>>> import numpy as np
>>> np.set_printoptions(precision=3, suppress=True, linewidth=200, legacy="1.25")
>>> W0 = np.load("run14.npy")
>>> print(W0)
[[ -9.104   4.221 -11.875  -8.387  -4.214  -0.691   1.384  -4.213 -10.491  11.212]
 [-11.148  -0.565 -20.689 -10.365  -8.62   -4.686   5.749   0.566 -12.466  12.393]
 [-12.591  -4.199 -27.262 -11.898 -11.897  -7.672   9.081   4.171 -13.991  13.301]
 [ -8.356   2.438 -12.414  -7.679  -4.692  -1.627   2.32   -2.385  -9.484   9.885]
 [-14.671  -1.81  -28.506 -13.804 -11.991  -6.889   8.411   1.789 -16.541  16.213]
 [ -2.029  -4.776  -8.796  -2.035  -4.404  -3.969   4.41    4.825  -2.01    1.204]
 [-12.42    0.017 -22.387 -11.562  -9.228  -4.794   5.949   0.008 -14.04   14.003]
 [-15.687  -4.187 -32.852 -14.805 -14.198  -8.898  10.608   4.202 -17.542  16.804]
 [ -4.382   0.603  -7.27   -4.097  -2.89   -1.32    1.686  -0.591  -4.982   5.095]
 [ -3.586  -1.215  -7.785  -3.407  -3.377  -2.198   2.594   1.204  -4.02    3.801]
 [-15.216  -2.984 -30.666 -14.286 -13.061  -7.874   9.491   2.994 -16.989  16.521]
 [ -9.998  -5.409 -23.937  -9.512 -10.677  -7.519   8.696   5.393 -10.983  10.108]
 [ -8.998  -3.02  -19.507  -8.473  -8.484  -5.53    6.5     3.012  -9.962   9.479]
 [-11.307  -4.814 -25.585 -10.707 -11.29   -7.624   8.913   4.824 -12.497  11.693]
 [-13.099  -5.393 -29.5   -12.38  -13.027  -8.684  10.199   5.389 -14.508  13.611]
 [ -9.841  -1.191 -19.019  -9.18   -7.982  -4.591   5.618   1.199 -10.992  10.784]
 [ -7.406  -6.614 -20.524  -7.099  -9.504  -7.289   8.328   6.62   -8.022   6.909]
 [-12.194   4.218 -17.488 -11.315  -6.484  -1.888   2.904  -4.178 -14.015  14.723]
 [ -5.082  -4.84  -14.395  -4.905  -6.72   -5.172   5.911   4.818  -5.504   4.72 ]
 [ -8.998  -3.016 -19.53   -8.497  -8.496  -5.509   6.504   3.02  -10.027   9.517]
 [ -9.663  -8.377 -26.602  -9.314 -12.269  -9.398  10.682   8.403 -10.499   9.132]
 [-15.211  -2.964 -30.68  -14.271 -13.112  -7.915   9.49    3.002 -16.986  16.446]
 [-12.718   2.958 -19.695 -11.772  -7.627  -2.941   3.977  -3.002 -14.522  14.99 ]
 [ -8.702  -5.999 -22.181  -8.289 -10.107  -7.375   8.468   6.006  -9.499   8.496]
 [-11.782  -6.019 -27.797 -11.213 -12.403  -8.602  10.054   6.017 -12.979  12.022]
 [ -2.344  -1.776  -6.106  -2.192  -2.803  -2.125   2.377   1.795  -2.476   2.208]
 [-14.866  -5.994 -33.398 -14.079 -14.687  -9.796  11.535   5.989 -16.496  15.474]
 [-11.828  -5.975 -27.805 -11.188 -12.37   -8.576  10.028   6.017 -13.057  12.014]
 [-13.209   1.8   -21.902 -12.318  -8.705  -3.926   5.099  -1.813 -15.034  15.298]
 [ -7.935  -7.765 -22.7    -7.613 -10.592  -8.301   9.384   7.815  -8.529   7.243]
 [ -1.318   0.587  -1.748  -1.194  -0.598  -0.146   0.193  -0.606  -1.518   1.628]
 [ -8.315   2.385 -12.401  -7.688  -4.689  -1.589   2.32   -2.365  -9.51    9.914]
 [ -9.204  -7.174 -24.43   -8.806 -11.194  -8.431   9.581   7.23  -10.013   8.755]]
>>> Ac = W0 - W0.mean(axis=0)
>>> Uu, s, VT = np.linalg.svd(Ac, full_matrices=False)
>>> print(np.round(s ** 2 / (s ** 2).sum(), 3) + 0)
[0.795 0.205 0.    0.    0.    0.    0.    0.    0.    0.   ]
>>> print(VT[0] * np.sign(VT[0, np.abs(VT[0]).argmax()]))
[ 0.291  0.125  0.661  0.276  0.292  0.197 -0.231 -0.125  0.322 -0.301]
>>> print((np.sign(Uu[:, 0]) == np.sign(Uu[0, 0])).astype(int))
[1 0 0 1 0 1 0 0 1 1 0 0 1 0 0 1 1 1 1 1 0 0 0 0 0 1 0 0 0 0 1 1 0]
>>> print(np.round(Ac.mean(axis=0), 3) + 0)
[0. 0. 0. 0. 0. 0. 0. 0. 0. 0.]
>>> Uu, s, VT = np.linalg.svd(W0)
>>> print(s)
[194.832  36.305   0.173   0.126   0.116   0.108   0.094   0.083   0.068   0.056]
>>> print(np.argmax(s[:-1] / (s[1:] + 1e-6)) + 1)
2
>>> M2 = Uu[:, :2] @ np.diag(s[:2]) @ VT[:2]
>>> print(round(float(np.abs(W0 - M2).max()), 3))
0.044
>>> print(np.linalg.matrix_rank(M2))
2
>>> print(np.round(np.linalg.norm(W0 - M2) / np.linalg.norm(W0), 3))
0.002
>>> z = W0[:, 3] > np.median(W0[:, 3])
>>> f = W0[z].mean(axis=0) - W0[~z].mean(axis=0)
>>> print(round(float((((W0 - W0.mean(axis=0)) @ f > 0) == z).mean()), 3))
0.909
>>> print(f)
[ 6.2    0.601 11.862  5.825  4.977  2.806 -3.438 -0.591  6.988 -6.88 ]
>>> print(np.argsort(-np.abs(f).round(6), kind="stable"))
[2 8 9 0 3 4 6 5 1 7]
>>> print(z.astype(int))
[1 0 0 1 0 1 0 0 1 1 0 0 1 0 0 1 1 0 1 1 0 0 0 1 0 1 0 0 0 1 1 1 1]
